$ ipython --no-banner

In [1]: import numpy as np

In [2]: import numpy.linalg as la

In [3]: np.set_printoptions(precision=2, suppress=True, linewidth=120)

In [4]: def rd(a):
   ...:     return np.round(a, 2) + 0
   ...: 

In [5]: W0 = np.loadtxt("arr.csv", delimiter=",")

In [6]: rd(W0)
Out[6]: 
array([[-0.18, -0.84,  0.51],
       [-0.84,  0.4 ,  0.36],
       [ 0.51,  0.36,  0.78]])

In [7]: # equal to its transpose

In [8]: A2 = W0 / np.sqrt((W0 ** 2).mean(axis=1, keepdims=True))

In [9]: la.matrix_rank(W0 - W0.mean(axis=1, keepdims=True))
Out[9]: np.int64(2)

In [10]: rd(W0 - W0.mean(axis=1, keepdims=True))
Out[10]: 
array([[-0.01, -0.67,  0.68],
       [-0.82,  0.43,  0.39],
       [-0.04, -0.19,  0.23]])

In [11]: K = np.load("layer9.npy")

In [12]: K
Out[12]: 
array([[0, 1, 0, 0, 0, 0, 0, 0],
       [0, 0, 1, 0, 0, 0, 0, 0],
       [1, 0, 0, 0, 0, 0, 0, 0],
       [0, 0, 0, 0, 1, 0, 0, 0],
       [0, 0, 0, 0, 0, 0, 1, 0],
       [0, 0, 0, 0, 0, 1, 0, 0],
       [0, 0, 0, 1, 0, 0, 0, 0],
       [0, 0, 0, 0, 0, 0, 0, 1]])

In [13]: r0 = np.array([6, -7, 8, -3, -6, -1, 7, 8])

In [14]: A2 = K + np.outer(r0, np.eye(8)[0])

In [15]: A2
Out[15]: 
array([[ 6.,  1.,  0.,  0.,  0.,  0.,  0.,  0.],
       [-7.,  0.,  1.,  0.,  0.,  0.,  0.,  0.],
       [ 9.,  0.,  0.,  0.,  0.,  0.,  0.,  0.],
       [-3.,  0.,  0.,  0.,  1.,  0.,  0.,  0.],
       [-6.,  0.,  0.,  0.,  0.,  0.,  1.,  0.],
       [-1.,  0.,  0.,  0.,  0.,  1.,  0.,  0.],
       [ 7.,  0.,  0.,  1.,  0.,  0.,  0.,  0.],
       [ 8.,  0.,  0.,  0.,  0.,  0.,  0.,  1.]])

In [16]: rd(la.det(A2) / la.det(K)), rd(1 + la.solve(K, r0)[0])
Out[16]: (np.float64(9.0), np.float64(9.0))

In [17]: A2 = la.inv(W0)

In [18]: rd(la.slogdet(W0)[0])
Out[18]: np.float64(-1.0)

In [19]: rd(la.inv(A2))
Out[19]: 
array([[-0.18, -0.84,  0.51],
       [-0.84,  0.4 ,  0.36],
       [ 0.51,  0.36,  0.78]])

In [20]: (np.abs(A2) > 1e-9).astype(int)
Out[20]: 
array([[1, 1, 1],
       [1, 1, 1],
       [1, 1, 1]])
